>>> import numpy as np
>>> np.set_printoptions(suppress=True, linewidth=100)
>>> def rnd(a):
...     return np.round(a, 3) + 0
... 
>>> cent = np.array([[-0.9, -2.0, -1.1, 0.7, -1.6, 0.4],
...     [0.1, 0.3, -0.5, 0.0, -0.3, -1.8],
...     [0.4, -0.1, -0.3, 0.4, 0.5, 0.8],
...     [2.2, 0.5, 0.8, -2.1, 0.2, -1.2]])
>>> rng = np.random.default_rng(7328)
>>> X = np.array([[1, 0, 3, 2],
...     [0, 0, 0, 1],
...     [2, 3, 3, 2],
...     [1, 3, 0, 1],
...     [2, 3, 3, 2],
...     [0, 0, 3, 1],
...     [0, 3, 1, 2],
...     [0, 2, 0, 3],
...     [0, 1, 1, 1],
...     [1, 3, 0, 0],
...     [2, 1, 3, 3],
...     [1, 3, 1, 0],
...     [1, 3, 1, 1]]) @ cent + 0.02 * rng.normal(size=(13, 6))
>>> rnd(X)
array([[ 4.692, -1.286, -0.394, -2.359,  0.289,  0.375],
       [ 2.206,  0.501,  0.808, -2.096,  0.194, -1.202],
       [ 4.084, -2.384, -3.011, -1.547, -2.213, -4.607],
       [ 1.606, -0.623, -1.774, -1.418, -2.32 , -6.224],
       [ 4.101, -2.38 , -3.009, -1.608, -2.21 , -4.631],
       [ 3.408,  0.208, -0.131, -0.868,  1.674,  1.22 ],
       [ 5.078,  1.78 , -0.212, -3.787, -0.004, -7.015],
       [ 6.804,  2.105,  1.392, -6.307,  0.013, -7.192],
       [ 2.696,  0.675,  0.013, -1.71 ,  0.419, -2.184],
       [-0.629, -1.129, -2.62 ,  0.686, -2.518, -5.013],
       [ 6.095, -2.473, -1.173, -3.724, -1.396, -2.212],
       [-0.207, -1.166, -2.913,  1.1  , -2.   , -4.167],
       [ 1.968, -0.686, -2.143, -1.008, -1.835, -5.409]])
>>> idx = X[:, 2] > np.median(X[:, 2])
>>> f = X[idx].mean(axis=0) - X[~idx].mean(axis=0)
>>> idx.astype(int)
array([1, 1, 0, 0, 0, 1, 1, 1, 1, 0, 0, 0, 0])
>>> rnd(f)
array([ 1.716,  2.213,  2.624, -1.78 ,  2.501,  1.943])
>>> dist = np.linalg.norm(X[:, None] - X[None], axis=-1)
>>> dist[6].round(6).argsort(kind="stable")[:4]
array([ 6,  7,  3, 12])
>>> rnd(np.linalg.norm(X - X.mean(axis=0), axis=1))
array([4.659, 3.683, 3.193, 3.391, 3.193, 5.808, 4.999, 7.663, 2.696, 5.314, 4.226, 5.058, 2.658])
>>> np.linalg.matrix_rank(dist ** 2)
np.int64(8)
>>> np.unravel_index(dist.round(6).argmax(), dist.shape)
(np.int64(7), np.int64(11))
>>> cent = X[[1, 3]].astype(float)
>>> for _ in range(7):
...     idx = np.linalg.norm(X[:, None] - cent, axis=-1).argmin(axis=1)
...     cent = np.array([X[idx == j].mean(axis=0) for j in range(2)])
... 
>>> idx
array([0, 0, 1, 1, 1, 0, 1, 1, 0, 1, 0, 1, 1])
>>> rnd(cent)
array([[ 3.819, -0.475, -0.175, -2.151,  0.236, -0.801],
       [ 2.851, -0.56 , -1.786, -1.736, -1.636, -5.532]])
>>> np.bincount(idx)
array([5, 8])
>>> cen = X - X.mean(axis=0)
>>> evecs = np.linalg.svd(cen)[2][:4]
>>> other = cen - cen @ evecs.T @ evecs
>>> rnd(other.std(axis=0))
array([0.006, 0.011, 0.012, 0.011, 0.011, 0.006])
>>> rnd(np.linalg.norm(other) / np.linalg.norm(cen))
np.float64(0.005)
>>> W0 = np.load("out3.npy")
>>> W0
array([[ 1, -5, -8,  2, -7],
       [ 4, -6, -7,  0, -7],
       [ 3, -9,  8, -7, -4],
       [-9, -5, -8, -2, -8],
       [-6, -9,  0,  7, -7]])
>>> q, R = np.linalg.qr(W0)
>>> np.allclose(R.T @ R, W0.T @ W0)
True
>>> q.shape, R.shape
((5, 5), (5, 5))
>>> rnd(np.trace(q @ q.T))
np.float64(5.0)
>>> rnd(abs(R[0, 0])), rnd(np.linalg.norm(W0[:, 0]))
(np.float64(11.958), np.float64(11.958))
>>> other = np.array([[0, 2, 0], [-1, -2, -3], [-2, -1, 3], [-3, 3, 3], [3, 1, -1]])
>>> np.linalg.matrix_rank(W0 @ other)
np.int64(3)
>>> np.einsum("ij,ij->i", W0, W0)
array([143, 150, 219, 238, 215])
>>> np.linalg.matrix_rank(np.vstack([W0, other.T]))
np.int64(5)
>>> np.einsum("ij->j", W0)
array([ -7, -34, -15,   0, -33])
>>> np.einsum("ik,kj->ij", W0, other)
array([[ -6,  19,   4],
       [ -1,  20,   4],
       [  2,  -9,  34],
       [  3, -14,  -7],
       [-33,  20,  55]])
>>> Uu, s, VT = np.linalg.svd(W0)
>>> rnd(s)
array([23.371, 15.033, 11.012,  8.458,  0.134])
>>> np.argmax(s[:-1] / (s[1:] + 1e-6)) + 1
np.int64(4)
>>> other = Uu[:, :4] @ np.diag(s[:4]) @ VT[:4]
>>> np.linalg.matrix_rank(W0, rtol=0.05)
np.int64(4)
>>> rnd(np.abs(W0 - other).max())
np.float64(0.076)
>>> np.linalg.cond(W0) > 100
np.True_
>>> rnd(np.abs(np.linalg.svd(W0)[2][-1]))
array([0.066, 0.582, 0.302, 0.052, 0.751])
>>> round(np.log10(np.linalg.cond(W0)))
2
>>> rnd(np.linalg.norm(W0, 2) / np.linalg.norm(W0))
np.float64(0.752)
>>> np.linalg.matrix_rank(W0, rtol=0.1)
np.int64(4)
>>> [round(float(x), 3) for x in np.linalg.svd(W0, compute_uv=False)[:3]]
[23.371, 15.033, 11.012]
>>> np.argsort(-np.linalg.norm(W0, axis=0).round(6), kind="stable")[:3]
array([1, 2, 4])
>>> feats = np.load("run6.npy")
>>> rnd(feats)
array([[ 0.119, -0.092, -0.266, -0.147, -0.064],
       [-0.092,  0.071,  0.205,  0.113,  0.049],
       [-0.266,  0.205,  0.594,  0.328,  0.143],
       [-0.147,  0.113,  0.328,  0.181,  0.079],
       [-0.064,  0.049,  0.143,  0.079,  0.035]])
>>> r = np.linalg.matrix_rank(feats)
>>> r
np.int64(1)
>>> N = np.linalg.svd(feats)[2][r:].T
>>> [int(np.linalg.matrix_rank(np.delete(feats, i, axis=0))) for i in range(5)]
[1, 1, 1, 1, 1]
>>> N.shape
(5, 4)
>>> [int(np.linalg.matrix_rank(feats[:, :j + 1])) for j in range(5)]
[1, 1, 1, 1, 1]
>>> rnd(feats @ N)
array([[0., 0., 0., 0.],
       [0., 0., 0., 0.],
       [0., 0., 0., 0.],
       [0., 0., 0., 0.],
       [0., 0., 0., 0.]])
>>> m1 = np.load("dump.npy")
>>> m1
array([[ 1, -1,  1, -1],
       [ 1,  0,  0,  0],
       [ 1,  1,  1,  1]])
>>> # column 3 repeats column 1
>>> cov = m1.T @ m1
>>> (m1 @ m1.T).shape
(3, 3)
>>> rnd(np.linalg.svd(m1, compute_uv=False) ** 2)
array([4.562, 4.   , 0.438])
>>> other = m1 / np.linalg.norm(m1, axis=1, keepdims=True)
>>> cov = other @ other.T
>>> (cov - 2 * np.eye(3)).round(6).argmax(axis=1)
array([1, 0, 1])
>>> cov[1]
array([0.5, 1. , 0.5])
>>> np.argwhere(np.triu(np.abs(cov) > 0.95, 1))
array([], shape=(0, 2), dtype=int64)
>>> (np.abs(cov) > 0.9).astype(int)
array([[1, 0, 0],
       [0, 1, 0],
       [0, 0, 1]])
>>> K = np.array([[-3, 0, 2, -1, 2, -1, -1],
...     [3, 3, -3, 3, -2, 1, -3],
...     [-12, -9, 11, -10, 8, -4, 8]])
>>> K
array([[ -3,   0,   2,  -1,   2,  -1,  -1],
       [  3,   3,  -3,   3,  -2,   1,  -3],
       [-12,  -9,  11, -10,   8,  -4,   8]])
>>> Uu, s, VT = np.linalg.svd(K)
>>> evecs = VT[:(s > 1e-8).sum()]
>>> x = K[0] + 2 * K[1] + rng.integers(2) * np.eye(7)[6]
>>> x
array([ 3.,  6., -4.,  5., -2.,  1., -6.])
>>> rnd(np.linalg.norm(x - evecs.T @ evecs @ x))
np.float64(0.645)
>>> rnd(evecs.T @ evecs)
array([[ 0.45 ,  0.   , -0.3  ,  0.15 , -0.3  ,  0.15 ,  0.15 ],
       [ 0.   ,  0.3  , -0.1  ,  0.2  ,  0.   ,  0.   , -0.4  ],
       [-0.3  , -0.1  ,  0.233, -0.167,  0.2  , -0.1  ,  0.033],
       [ 0.15 ,  0.2  , -0.167,  0.183, -0.1  ,  0.05 , -0.217],
       [-0.3  ,  0.   ,  0.2  , -0.1  ,  0.2  , -0.1  , -0.1  ],
       [ 0.15 ,  0.   , -0.1  ,  0.05 , -0.1  ,  0.05 ,  0.05 ],
       [ 0.15 , -0.4  ,  0.033, -0.217, -0.1  ,  0.05 ,  0.583]])
>>> np.linalg.matrix_rank(np.vstack([K, x]))
np.int64(3)
>>> M = np.array([[1.8, -0.2, -0.2, 0.3, -0.2, -1.5],
...     [1.5, -0.3, 0.6, -0.2, 0.6, -0.9],
...     [0.2, -0.3, 0.3, 1.8, -0.5, 0.9],
...     [0.4, 0.2, -0.8, 1.0, 0.1, 1.8],
...     [0.1, 0.9, -0.3, 1.0, 0.8, -0.7],
...     [0.2, -1.1, -0.4, 1.8, 1.2, 1.5],
...     [1.2, 0.7, -1.9, -0.7, -0.4, -0.5],
...     [1.8, 0.6, -0.5, -0.6, -0.4, 1.5],
...     [1.1, -0.3, 0.2, -1.8, -0.9, -0.7],
...     [-1.4, -0.1, -0.3, -0.4, -1.0, -0.8],
...     [0.3, -0.1, 0.6, 0.9, -0.4, -0.3],
...     [-0.1, 1.3, -0.3, 1.4, 0.1, 0.3]])
>>> M[7] *= 3
>>> rnd(M)
array([[ 1.8, -0.2, -0.2,  0.3, -0.2, -1.5],
       [ 1.5, -0.3,  0.6, -0.2,  0.6, -0.9],
       [ 0.2, -0.3,  0.3,  1.8, -0.5,  0.9],
       [ 0.4,  0.2, -0.8,  1. ,  0.1,  1.8],
       [ 0.1,  0.9, -0.3,  1. ,  0.8, -0.7],
       [ 0.2, -1.1, -0.4,  1.8,  1.2,  1.5],
       [ 1.2,  0.7, -1.9, -0.7, -0.4, -0.5],
       [ 5.4,  1.8, -1.5, -1.8, -1.2,  4.5],
       [ 1.1, -0.3,  0.2, -1.8, -0.9, -0.7],
       [-1.4, -0.1, -0.3, -0.4, -1. , -0.8],
       [ 0.3, -0.1,  0.6,  0.9, -0.4, -0.3],
       [-0.1,  1.3, -0.3,  1.4,  0.1,  0.3]])
>>> cen = M - M.mean(axis=0)
>>> Uu, s, VT = np.linalg.svd(cen, full_matrices=False)
>>> rnd(np.abs(VT[-1]))
array([0.247, 0.328, 0.427, 0.469, 0.623, 0.2  ])
>>> rnd(s)
array([7.537, 4.716, 2.819, 2.446, 1.847, 1.302])
>>> np.searchsorted(np.cumsum(s ** 2) / (s ** 2).sum(), 0.9) + 1
np.int64(4)
>>> rnd((s ** 2).sum() ** 2 / (s ** 4).sum())
np.float64(2.509)
>>> cen = M - M.mean(axis=0)
>>> evecs = np.linalg.svd(cen)[2][:1]
>>> other = cen - cen @ evecs.T @ evecs
>>> rnd(other.std(axis=0))
array([0.613, 0.628, 0.598, 0.996, 0.642, 0.953])
>>> np.linalg.norm(other, axis=1).round(6).argmax()
np.int64(5)
>>> rnd(np.diag(evecs.T @ evecs))
array([0.45 , 0.045, 0.039, 0.1  , 0.019, 0.347])
>>> rnd(np.cov(cen @ evecs.T, rowvar=False))
np.float64(5.164)
>>> rnd(np.linalg.norm(other) / np.linalg.norm(cen))
np.float64(0.649)
